$ ipython --no-banner

In [1]: import numpy as np

In [2]: import numpy.linalg as la

In [3]: np.set_printoptions(precision=2, suppress=True, linewidth=120)

In [4]: rnd = lambda a: np.round(a, 2) + 0

In [5]: K = np.loadtxt("x.csv", delimiter=",")

In [6]: K
Out[6]: 
array([[0., 1., 1.],
       [1., 0., 1.],
       [1., 1., 0.]])

In [7]: # symmetric, so the eigenvalues are real

In [8]: vals, V = la.eig(K)

In [9]: rnd(K @ V[:, 0] - vals[0] * V[:, 0])
Out[9]: array([0., 0., 0.])

In [10]: rnd(vals)
Out[10]: array([-1.,  2., -1.])

In [11]: rnd(np.prod(vals))
Out[11]: np.float64(2.0)

In [12]: m1 = np.load("case14.npy")

In [13]: m1
Out[13]: 
array([[ 0.3,  0.7, -0.4, -0.5],
       [-3. , -1.3, -0.2, -0.5],
       [ 1.2,  0.3,  0.9,  0. ]])

In [14]: def softmax(z):
    ...:     e = np.exp(z - z.max(axis=-1, keepdims=True))
    ...:     return e / e.sum(axis=-1, keepdims=True)
    ...: 

In [15]: rnd(softmax(m1).sum(axis=1))
Out[15]: array([1., 1., 1.])

In [16]: rnd(softmax(10 * m1[0]))
Out[16]: array([0.02, 0.98, 0.  , 0.  ])

In [17]: rnd(softmax(m1[0] + -3))
Out[17]: array([0.29, 0.43, 0.14, 0.13])

In [18]: rnd(softmax(m1[0]))
Out[18]: array([0.29, 0.43, 0.14, 0.13])

In [19]: att = m1 @ m1.T / np.sqrt(4)

In [20]: rnd(softmax(att)[0] @ m1)
Out[20]: array([ 0.12,  0.27,  0.08, -0.33])

In [21]: rnd(softmax(att + np.triu(np.full(att.shape, -np.inf), 1)))
Out[21]: 
array([[1.  , 0.  , 0.  ],
       [0.  , 1.  , 0.  ],
       [0.25, 0.03, 0.72]])

In [22]: Y = m1 / np.sqrt((m1 ** 2).mean(axis=1, keepdims=True))

In [23]: rnd(m1 - m1.mean(axis=1, keepdims=True))
Out[23]: 
array([[ 0.28,  0.68, -0.43, -0.52],
       [-1.75, -0.05,  1.05,  0.75],
       [ 0.6 , -0.3 ,  0.3 , -0.6 ]])

In [24]: rnd(la.norm(Y, axis=1))
Out[24]: array([2., 2., 2.])

In [25]: M = np.array([[0, 0, -3], [0, 0, 3], [0, 0, 0]])

In [26]: # column 2 is much longer than the rest

In [27]: np.argsort(-la.norm(M, axis=0).round(6), kind="stable")[:3]
Out[27]: array([2, 0, 1])

In [28]: rnd(la.norm(M, 2) / la.norm(M))
Out[28]: np.float64(1.0)

In [29]: la.cond(M) > 100
Out[29]: np.True_

In [30]: la.matrix_rank(M, rtol=0.1)
Out[30]: np.int64(1)
